$ ipython --no-banner

In [1]: import numpy as np

In [2]: np.set_printoptions(precision=3, suppress=True, linewidth=200)

In [3]: A = np.loadtxt("data.csv", delimiter=",")

In [4]: A
Out[4]: 
array([[-3., -2., -1.,  0.,  1.,  2.,  3.],
       [ 4.,  5.,  6.,  7.,  8.,  9., 10.],
       [11., 12., 13., 14., 15., 16., 17.],
       [18., 19., 20., 21., 22., 23., 24.],
       [25., 26., 27., 28., 29., 30., 31.],
       [32., 33., 34., 35., 36., 37., 38.],
       [39., 40., 41., 42., 43., 44., 45.],
       [46., 47., 48., 49., 50., 51., 52.],
       [53., 54., 55., 56., 57., 58., 59.],
       [60., 61., 62., 63., 64., 65., 66.],
       [67., 68., 69., 70., 71., 72., 73.],
       [74., 75., 76., 77., 78., 79., 80.],
       [81., 82., 83., 84., 85., 86., 87.]])

In [5]: blk = np.stack([A, -2 * A, A[::-1]])

In [6]: blk.sum(axis=0)
Out[6]: 
array([[ 84.,  84.,  84.,  84.,  84.,  84.,  84.],
       [ 70.,  70.,  70.,  70.,  70.,  70.,  70.],
       [ 56.,  56.,  56.,  56.,  56.,  56.,  56.],
       [ 42.,  42.,  42.,  42.,  42.,  42.,  42.],
       [ 28.,  28.,  28.,  28.,  28.,  28.,  28.],
       [ 14.,  14.,  14.,  14.,  14.,  14.,  14.],
       [  0.,   0.,   0.,   0.,   0.,   0.,   0.],
       [-14., -14., -14., -14., -14., -14., -14.],
       [-28., -28., -28., -28., -28., -28., -28.],
       [-42., -42., -42., -42., -42., -42., -42.],
       [-56., -56., -56., -56., -56., -56., -56.],
       [-70., -70., -70., -70., -70., -70., -70.],
       [-84., -84., -84., -84., -84., -84., -84.]])

In [7]: np.linalg.matrix_rank(blk)
Out[7]: array([2, 2, 2])

In [8]: np.allclose(A[:-1].T @ np.linalg.lstsq(A[:-1].T, A[-1])[0], A[-1])
Out[8]: True

In [9]: np.linalg.lstsq(A[:-1].T, A[-1])[2]
Out[9]: np.int32(2)

In [10]: np.unique(A.round(6), axis=0).shape
Out[10]: (13, 7)

In [11]: np.round(np.trace(np.linalg.pinv(A) @ A), 3)
Out[11]: np.float64(2.0)

In [12]: Uu, sigma, Vt = np.linalg.svd(A)

In [13]: np.argmax(sigma[:-1] / (sigma[1:] + 1e-6)) + 1
Out[13]: np.int64(2)

In [14]: out = Uu[:, :2] @ np.diag(sigma[:2]) @ Vt[:2]

In [15]: round(np.linalg.norm(A - out) / np.linalg.norm(A), 3)
Out[15]: np.float64(0.0)

In [16]: out.round(3) + 0
Out[16]: 
array([[-3., -2., -1.,  0.,  1.,  2.,  3.],
       [ 4.,  5.,  6.,  7.,  8.,  9., 10.],
       [11., 12., 13., 14., 15., 16., 17.],
       [18., 19., 20., 21., 22., 23., 24.],
       [25., 26., 27., 28., 29., 30., 31.],
       [32., 33., 34., 35., 36., 37., 38.],
       [39., 40., 41., 42., 43., 44., 45.],
       [46., 47., 48., 49., 50., 51., 52.],
       [53., 54., 55., 56., 57., 58., 59.],
       [60., 61., 62., 63., 64., 65., 66.],
       [67., 68., 69., 70., 71., 72., 73.],
       [74., 75., 76., 77., 78., 79., 80.],
       [81., 82., 83., 84., 85., 86., 87.]])

In [17]: round(float(np.abs(A - out).max()), 3)
Out[17]: 0.0

In [18]: np.linalg.matrix_rank(out)
Out[18]: np.int64(2)

In [19]: np.round(np.linalg.norm(A - out, 2), 3), np.round(sigma[2], 3)
Out[19]: (np.float64(0.0), np.float64(0.0))
